$ python3 -q
>>> import numpy as np
>>> np.set_printoptions(precision=3, suppress=True, linewidth=200, sign=" ")
>>> E = np.loadtxt("data.csv", delimiter=",")
>>> print(E)
[[ 0.017 -0.051  0.119]
 [-0.051  0.153 -0.356]
 [ 0.119 -0.356  0.831]]
>>> U, sv, vt = np.linalg.svd(E)
>>> print(np.argmax(sv[:-1] / (sv[1:] + 1e-6)) + 1)
1
>>> out = U[:, :1] @ np.diag(sv[:1]) @ vt[:1]
>>> print(np.round(np.abs(E - out).max(), 3))
0.0
>>> print(out)
[[ 0.017 -0.051  0.119]
 [-0.051  0.153 -0.356]
 [ 0.119 -0.356  0.831]]
>>> print(E - E[0])
[[ 0.     0.     0.   ]
 [-0.068  0.203 -0.475]
 [ 0.102 -0.305  0.712]]
>>> print(E.sum(axis=0))
[ 0.085 -0.254  0.593]
>>> print(np.count_nonzero(E))
9
>>> print(np.round(np.linalg.svd(E, compute_uv=False), 3) + 0)
[ 1.  0.  0.]
>>> print(E.sum(axis=1))
[ 0.085 -0.254  0.593]
>>> print(np.abs(np.diag(np.linalg.qr(E)[1])) > 1e-9)
[ True False False]
>>> print(np.round(np.trace(np.linalg.pinv(E) @ E), 3))
1.0
>>> print(np.linalg.lstsq(E[:-1].T, E[-1])[2])
1
>>> rk = np.linalg.matrix_rank(E)
>>> print(rk)
1
>>> ns = np.linalg.svd(E)[2][rk:].T
>>> print(ns @ ns.T)
[[ 0.983  0.051 -0.119]
 [ 0.051  0.847  0.356]
 [-0.119  0.356  0.169]]
>>> print([int(np.linalg.matrix_rank(E[:, :j + 1])) for j in range(3)])
[1, 1, 1]
>>> print(np.allclose(E @ ns, 0))
True
>>> print(np.linalg.matrix_rank(E.T @ E), np.linalg.matrix_rank(E @ E.T))
1 1
>>> print([int(np.linalg.matrix_rank(E[:i])) for i in range(1, len(E) + 1)])
[1, 1, 1]
>>> print(np.round(E @ ns, 3) + 0)
[[ 0.  0.]
 [ 0.  0.]
 [ 0.  0.]]
>>> print([int(np.linalg.matrix_rank(np.delete(E, i, axis=0))) for i in range(3)])
[1, 1, 1]
>>> feats = np.load("case5.npy")
>>> print(feats)
[[ 3  3  1  3 -2 -1 -3 -3]
 [ 3 -2  0  0  0  2  2  3]
 [ 2  2  3  3 -2  0  1  2]
 [ 2  3  1  0  0  3 -3 -1]
 [-1 -2 -1  3  3  1  0  3]
 [-2 -1 -3 -1 -2  0 -2  1]
 [12 -3  1  3 -2  5  3  6]]
>>> print(np.linalg.matrix_rank(feats, rtol=0.1))
6
>>> r0, r1 = feats[2], feats[3]
>>> print(r0 @ r0)
35
>>> pr = (r0 @ r1) / (r0 @ r0) * r0
>>> print(np.linalg.matrix_rank(np.outer(r0, r1)))
1
>>> cov = feats.T @ feats
>>> print(cov)
[[175 -19  30  50 -33  68  33  69]
 [-19  40  14   1  -8 -15 -27 -39]
 [ 30  14  22  15  -7   6   6   2]
 [ 50   1  15  37  -7  15   5  23]
 [-33  -8  -7  -7  25  -5   2  -3]
 [ 68 -15   6  15  -5  40  13  39]
 [ 33 -27   6   5   2  13  36  36]
 [ 69 -39   2  23  -3  39  36  69]]
>>> print(np.round(np.linalg.svd(feats, compute_uv=False) ** 2, 3) + 0)
[ 278.116   88.691   27.722   22.898   16.732    9.841    0.   ]
>>> print((feats @ feats.T).shape)
(7, 7)
>>> out = cov / np.sqrt((cov ** 2).mean(axis=1, keepdims=True))
>>> print(np.linalg.matrix_rank(cov - cov.mean(axis=1, keepdims=True)))
6
>>> print(np.linalg.matrix_rank(out) == np.linalg.matrix_rank(cov))
True
>>> data = np.load("test8.npy")
>>> print(data)
[[ 18.  12.   0. -36.  16.]
 [ 12.  11.   0. -27.  12.]
 [  0.   0.   2.   0.   0.]
 [-36. -27.   0.  83. -36.]
 [ 16.  12.   0. -36.  18.]]
>>> r0 = np.array([-7, -5, 6])
>>> print(np.polyval(r0, data[3]))
[ -8886.  -4962.      6. -48632.  -8886.]
>>> print((data != 0).astype(int))
[[ 1  1  0  1  1]
 [ 1  1  0  1  1]
 [ 0  0  1  0  0]
 [ 1  1  0  1  1]
 [ 1  1  0  1  1]]
>>> print(np.round(np.linalg.det(data), 3))
1984.0
>>> vals, evecs = np.linalg.eigh(data)
>>> x = np.array([0, -2, 0, 1, 0])
>>> print(np.abs(data).sum(axis=1).max(), round(np.abs(vals).max(), 3))
182.0 124.0
>>> print(np.round(evecs * np.maximum(vals, 0) @ evecs.T, 3) + 0)
[[ 18.  12.   0. -36.  16.]
 [ 12.  11.   0. -27.  12.]
 [  0.   0.   2.   0.   0.]
 [-36. -27.   0.  83. -36.]
 [ 16.  12.   0. -36.  18.]]
>>> print(x @ data @ x / (x @ x), round(vals[0], 3), round(vals[-1], 3))
47.0 2.0 124.0
>>> print(np.round(evecs * np.sqrt(vals) @ evecs.T, 3) + 0)
[[ 2.689  0.956  0.    -2.869  1.275]
 [ 0.956  2.131  0.    -2.151  0.956]
 [ 0.     0.     1.414  0.     0.   ]
 [-2.869 -2.151  0.     7.869 -2.869]
 [ 1.275  0.956  0.    -2.869  2.689]]
>>> print(np.round(evecs * np.abs(vals) @ evecs.T, 3) + 0)
[[ 18.  12.   0. -36.  16.]
 [ 12.  11.   0. -27.  12.]
 [  0.   0.   2.   0.   0.]
 [-36. -27.   0.  83. -36.]
 [ 16.  12.   0. -36.  18.]]
>>> print(x @ data @ x)
235.0
>>> out = np.array([[2, -6], [-8, 4], [-2, 1], [-1, -6], [-7, 7]])
>>> print(np.linalg.matrix_rank(data @ out))
2
>>> print(np.linalg.matrix_rank(np.vstack([data, out.T])))
5
>>> print(np.vstack([data, out.T]).shape)
(7, 5)
>>> print(np.einsum("ij,ij->i", data, data))
[  2020.   1138.      4.  10210.   2020.]
>>> print(np.einsum("ik,kj->ij", data, out))
[[-136.  268.]
 [-121.  218.]
 [  -4.    2.]
 [ 313. -642.]
 [-154.  294.]]
>>> x = np.array([8, -3, -9, 2, 3])
>>> y = data @ x
>>> print(y)
[  84.   45.  -18. -149.   74.]
>>> print(np.linalg.solve(data, 5 * y))
[ 40. -15. -45.  10.  15.]
>>> print(np.round(np.linalg.solve(data.T, data[3]), 3) + 0)
[ 0.  0.  0.  1.  0.]
>>> print(np.linalg.solve(data, y))
[ 8. -3. -9.  2.  3.]
>>> print(np.linalg.solve(data, y + data[:, 4]))
[ 8. -3. -9.  2.  4.]
>>> O, _ = np.linalg.qr(np.array([[-0.7, 1.1, 0.8, -1.3, -0.3, 1.3, -0.3, -0.7, 0.2],
...     [1.6, -0.1, -0.4, -0.6, -1.7, -0.2, 0.1, 0.0, 0.1],
...     [1.1, -0.8, 1.4, 1.0, -0.1, -0.3, 0.9, 0.1, -0.2],
...     [0.0, 0.4, -1.1, 0.2, 1.4, -0.1, 0.0, 2.2, 0.5],
...     [0.0, 0.2, 0.2, 0.6, -0.7, 0.5, -0.2, -0.4, 1.1],
...     [0.8, 0.2, 1.1, 0.1, 1.0, 0.9, -1.3, 1.2, 0.3],
...     [-2.0, -0.1, -1.1, 0.2, 1.5, 0.9, -0.7, -1.0, 0.0],
...     [0.8, -0.6, 0.7, 0.4, -1.2, 1.3, 1.8, -1.3, -2.4],
...     [1.0, 0.0, -0.3, -1.1, -0.9, -1.2, 0.9, -0.4, -0.6]]))
>>> vals = np.array([2, 1, 0, 1, 2, 1, 0, 0, 0])
>>> X = O @ np.diag(vals) @ O.T
>>> print(X)
[[ 0.691  0.034 -0.54  -0.025  0.077 -0.088  0.127 -0.107  0.033]
 [ 0.034  0.744  0.107 -0.129  0.208  0.101 -0.567  0.561  0.252]
 [-0.54   0.107  0.526  0.044 -0.21   0.244 -0.321  0.053  0.192]
 [-0.025 -0.129  0.044  0.586 -0.076  0.6    0.014 -0.186 -0.162]
 [ 0.077  0.208 -0.21  -0.076  0.964 -0.54  -0.33   0.198 -0.433]
 [-0.088  0.101  0.244  0.6   -0.54   0.997 -0.069 -0.029  0.196]
 [ 0.127 -0.567 -0.321  0.014 -0.33  -0.069  1.115  0.002 -0.368]
 [-0.107  0.561  0.053 -0.186  0.198 -0.029  0.002  0.815 -0.057]
 [ 0.033  0.252  0.192 -0.162 -0.433  0.196 -0.368 -0.057  0.563]]
>>> print(np.linalg.cond(X) > 100)
True
>>> print(round(np.linalg.norm(X, 2) / np.linalg.norm(X), 3))
0.603
>>> x = np.array([-2, -2, 0])
>>> print(np.eye(3) - E)
[[ 0.983  0.051 -0.119]
 [ 0.051  0.847  0.356]
 [-0.119  0.356  0.169]]
>>> print(np.trace(E))
1.0
>>> print(np.linalg.eigvalsh(2 * E - np.eye(3)))
[-1. -1.  1.]
>>> vals, evecs = np.linalg.eigh(X)
>>> x = np.array([-6, -3, 3, 5, 8, 3, -8, -2, 4])
>>> print(round(np.abs(X).sum(axis=1).max(), 3), round(np.abs(vals).max(), 3))
3.035 2.0
>>> print(np.round(np.linalg.eigvalsh(X[1:, 1:]), 3) + 0)
[ 0.     0.     0.     0.385  1.     1.     1.924  2.   ]
>>> print(np.round(x @ X @ x, 3))
232.959
>>> print(evecs * np.abs(vals) @ evecs.T)
[[ 0.691  0.034 -0.54  -0.025  0.077 -0.088  0.127 -0.107  0.033]
 [ 0.034  0.744  0.107 -0.129  0.208  0.101 -0.567  0.561  0.252]
 [-0.54   0.107  0.526  0.044 -0.21   0.244 -0.321  0.053  0.192]
 [-0.025 -0.129  0.044  0.586 -0.076  0.6    0.014 -0.186 -0.162]
 [ 0.077  0.208 -0.21  -0.076  0.964 -0.54  -0.33   0.198 -0.433]
 [-0.088  0.101  0.244  0.6   -0.54   0.997 -0.069 -0.029  0.196]
 [ 0.127 -0.567 -0.321  0.014 -0.33  -0.069  1.115  0.002 -0.368]
 [-0.107  0.561  0.053 -0.186  0.198 -0.029  0.002  0.815 -0.057]
 [ 0.033  0.252  0.192 -0.162 -0.433  0.196 -0.368 -0.057  0.563]]
>>> print(round(np.abs(np.linalg.eigvals(X)).max(), 3))
2.0
>>> print(np.trace(X))
7.0
>>> print(np.allclose(X @ X.T, X.T @ X))
True
>>> print(X @ np.linalg.pinv(X) @ X)
[[ 0.691  0.034 -0.54  -0.025  0.077 -0.088  0.127 -0.107  0.033]
 [ 0.034  0.744  0.107 -0.129  0.208  0.101 -0.567  0.561  0.252]
 [-0.54   0.107  0.526  0.044 -0.21   0.244 -0.321  0.053  0.192]
 [-0.025 -0.129  0.044  0.586 -0.076  0.6    0.014 -0.186 -0.162]
 [ 0.077  0.208 -0.21  -0.076  0.964 -0.54  -0.33   0.198 -0.433]
 [-0.088  0.101  0.244  0.6   -0.54   0.997 -0.069 -0.029  0.196]
 [ 0.127 -0.567 -0.321  0.014 -0.33  -0.069  1.115  0.002 -0.368]
 [-0.107  0.561  0.053 -0.186  0.198 -0.029  0.002  0.815 -0.057]
 [ 0.033  0.252  0.192 -0.162 -0.433  0.196 -0.368 -0.057  0.563]]
>>> print(np.abs(np.diag(np.linalg.qr(X)[1])) > 1e-9)
[ True  True  True  True  True False False False False]
>>> print(np.allclose(X[:-1].T @ np.linalg.lstsq(X[:-1].T, X[-1])[0], X[-1]))
True
>>> Z = np.array([[0.0, 1.1, -1.8, -1.0], [-1.1, -1.9, -0.7, -1.2]])
>>> rng = np.random.default_rng(17487)
>>> M = np.array([[-2, 7],
...     [-8, -3],
...     [3, -2],
...     [-9, 3],
...     [0, -4],
...     [-5, 4],
...     [-2, -9],
...     [7, 5],
...     [-7, -5],
...     [-1, 5],
...     [-7, 0],
...     [-3, 3],
...     [9, 8],
...     [-2, -3],
...     [-1, 9],
...     [7, -4],
...     [-1, -3],
...     [6, -8],
...     [6, 7],
...     [-9, -8],
...     [-8, 4],
...     [0, 2],
...     [-9, -1],
...     [-4, 5]]) @ Z + 0.3 * rng.normal(size=(24, 4))
>>> print(M)
[[ -7.501 -15.119  -1.295  -6.306]
 [  3.869  -2.624  16.44   11.568]
 [  2.264   7.304  -3.857  -0.943]
 [ -3.279 -15.51   13.73    5.432]
 [  4.505   7.89    2.424   4.696]
 [ -4.694 -12.953   6.457   0.538]
 [  9.441  14.701   9.804  13.018]
 [ -5.825  -2.11  -15.547 -13.128]
 [  5.545   1.81   16.086  13.055]
 [ -5.607 -10.367  -2.039  -5.625]
 [  0.246  -7.727  12.02    7.054]
 [ -2.86   -8.945   3.925  -0.955]
 [ -9.537  -5.362 -22.279 -19.21 ]
 [  2.834   3.294   6.029   5.727]
 [ -9.73  -18.281  -4.578  -9.979]
 [  4.715  15.348  -9.861  -2.459]
 [  3.259   4.627   4.115   4.735]
 [  8.37   21.555  -5.393   3.579]
 [ -8.032  -6.791 -15.46  -14.331]
 [  8.537   5.349  21.447  18.006]
 [ -4.363 -16.383  11.943   3.45 ]
 [ -1.82   -3.608  -1.522  -2.457]
 [  1.171  -7.734  16.56   10.118]
 [ -5.872 -13.755   3.407  -1.778]]
>>> Ac = M - M.mean(axis=0)
>>> evecs = np.linalg.svd(Ac)[2][:2]
>>> out = Ac - Ac @ evecs.T @ evecs
>>> print(out.std(axis=0))
[ 0.232  0.088  0.124  0.195]
>>> print(np.linalg.norm(out, axis=1).round(6).argmax())
11
>>> print(np.diag(evecs.T @ evecs))
[ 0.18   0.804  0.638  0.378]
>>> print(round(np.log10(np.linalg.cond(M))))
2
>>> print(np.linalg.matrix_rank(M, rtol=0.1))
2
>>> print(np.abs(np.linalg.svd(M)[2][-1]))
[ 0.488  0.416  0.555  0.53 ]
>>> print([round(float(x), 3) for x in np.linalg.svd(M, compute_uv=False)[:3]])
[73.079, 59.409, 1.389]
>>> print(np.argsort(-np.linalg.norm(M, axis=0).round(6), kind="stable")[:3])
[ 2  1  3]
>>> D = np.linalg.norm(M[:, None] - M[None], axis=-1)
>>> print(np.flatnonzero(D[13] < D.mean() / 2))
[  4  13  16]
>>> print((D + 1e9 * np.eye(24)).round(6).argmin(axis=1))
[  9   8   4  20  16  23   4  18   1   0  22   5  18  16   0  17  13  15   7   8   3  11  10   5]
>>> print(np.linalg.matrix_rank(D ** 2))
6
>>> cov = np.cov(M, rowvar=False)
>>> print(cov)
[[ 35.066  53.347  33.318  44.506]
 [ 53.347 119.69  -10.022  33.986]
 [ 33.318 -10.022 128.138  96.104]
 [ 44.506  33.986  96.104  86.653]]
>>> labels = M[:, 2] > np.median(M[:, 2])
>>> r0 = M[labels].mean(axis=0) - M[~labels].mean(axis=0)
>>> print(labels.astype(int))
[ 0  1  0  1  0  1  1  0  1  0  1  1  0  1  0  0  1  0  0  1  1  0  1  0]
>>> print(r0)
[ 4.481 -1.567 17.88  13.307]
>>> print(round((((M - M.mean(axis=0)) @ r0 > 0) == labels).mean(), 3))
0.917
>>> O, _ = np.linalg.qr(np.array([[-0.9, -0.6, 0.2, 1.0, -0.4],
...     [1.3, 1.7, 1.3, 0.0, 0.5],
...     [-0.9, 0.4, -0.6, 0.4, 1.9],
...     [0.4, 1.2, -1.6, 0.0, -2.1],
...     [-1.1, 0.1, 1.0, -1.4, 0.0]]))
>>> vals = np.array([1, 1, 2, 0, 1])
>>> arr = O @ np.diag(vals) @ O.T
>>> print(arr)
[[ 0.529 -0.148 -0.257  0.025  0.429]
 [-0.148  1.194 -0.211 -0.312  0.409]
 [-0.257 -0.211  0.93   0.187  0.086]
 [ 0.025 -0.312  0.187  1.425 -0.387]
 [ 0.429  0.409  0.086 -0.387  0.922]]
>>> print(np.argsort(-np.linalg.norm(arr, axis=0).round(6), kind="stable")[:3])
[ 3  1  4]
>>> A = np.loadtxt("sample7.csv", delimiter=",")
>>> print(A)
[[  2.   1.  -2.   1.   3.   0.]
 [  2.  -2.   1.   0.   3.  -3.]
 [  3.   1.  -1.  -3.   3.  -2.]
 [  0.  -1.  -1.  -5.   6.   1.]
 [ -1.   2.   0.  -6.   3.  -2.]
 [  2.   1.   0.  -9.   3.  -4.]
 [  5.   0.  -1.  -7.   5.  -5.]
 [  5.  -1.   2.  -4.   8.  -8.]
 [  6.  -3.   3.  -4.   8.  -7.]
 [  9.  -5.   1.  -1.   6. -10.]
 [ 12.  -5.   2.   2.   6. -10.]
 [ 10.  -3.   2.   2.   3. -13.]
 [  8.  -4.   3.   3.   4. -16.]
 [ 10.  -6.   0.   2.   6. -13.]
 [  9.  -9.  -2.   2.   5. -12.]
 [  7. -11.  -5.   4.   3.  -9.]
 [  4. -14.  -7.   7.   2.  -9.]
 [  5. -16.  -5.  10.   5.  -7.]
 [  5. -14.  -2.   7.   6. -10.]
 [  3. -16.  -1.   8.   8. -10.]
 [  0. -18.   2.   9.   6.  -9.]
 [ -1. -20.   1.  11.   8.  -7.]
 [ -3. -18.   3.   9.   7.  -4.]
 [ -3. -18.   6.   7.   9.  -6.]
 [ -4. -21.   9.   9.   7.  -3.]
 [ -3. -24.  10.  11.   5.  -5.]
 [ -6. -24.   7.  11.   6.  -2.]
 [ -9. -25.   9.  10.   3.  -1.]
 [ -8. -24.   9.  13.   0.  -1.]
 [ -6. -26.   9.  13.   3.  -3.]
 [ -4. -28.  12.  12.   4.  -4.]
 [ -1. -28.  14.  11.   4.  -4.]
 [ -3. -29.  11.  11.   4.  -7.]
 [ -1. -31.  12.  12.   5.  -9.]
 [  1. -33.  13.   9.   8. -11.]]
>>> Z = M[[4, 3]].astype(float)
>>> for _ in range(4):
...     labels = np.linalg.norm(M[:, None] - Z, axis=-1).argmin(axis=1)
...     Z = np.array([M[labels == j].mean(axis=0) for j in range(2)])
... 
>>> print(labels)
[ 1  1  0  1  0  1  0  0  0  1  1  1  0  0  1  0  0  0  0  0  1  0  1  1]
>>> print(Z)
[[  1.866   4.924  -1.078   0.791]
 [ -3.511 -11.764   6.961   1.229]]
>>> print(np.abs(Z[1] - Z[0]).argmax())
1
>>> P = A @ np.linalg.solve(A.T @ A, A.T)
>>> print(np.round(P @ A[:, 2], 3) + 0)
[-2.  1. -1. -1.  0.  0. -1.  2.  3.  1.  2.  2.  3.  0. -2. -5. -7. -5. -2. -1.  2.  1.  3.  6.  9. 10.  7.  9.  9.  9. 12. 14. 11. 12. 13.]
>>> print(np.round(np.linalg.eigvalsh(P), 3) + 0)
[ 0.  0.  0.  0.  0.  0.  0.  0.  0.  0.  0.  0.  0.  0.  0.  0.  0.  0.  0.  0.  0.  0.  0.  0.  0.  0.  0.  0.  0.  1.  1.  1.  1.  1.  1.]
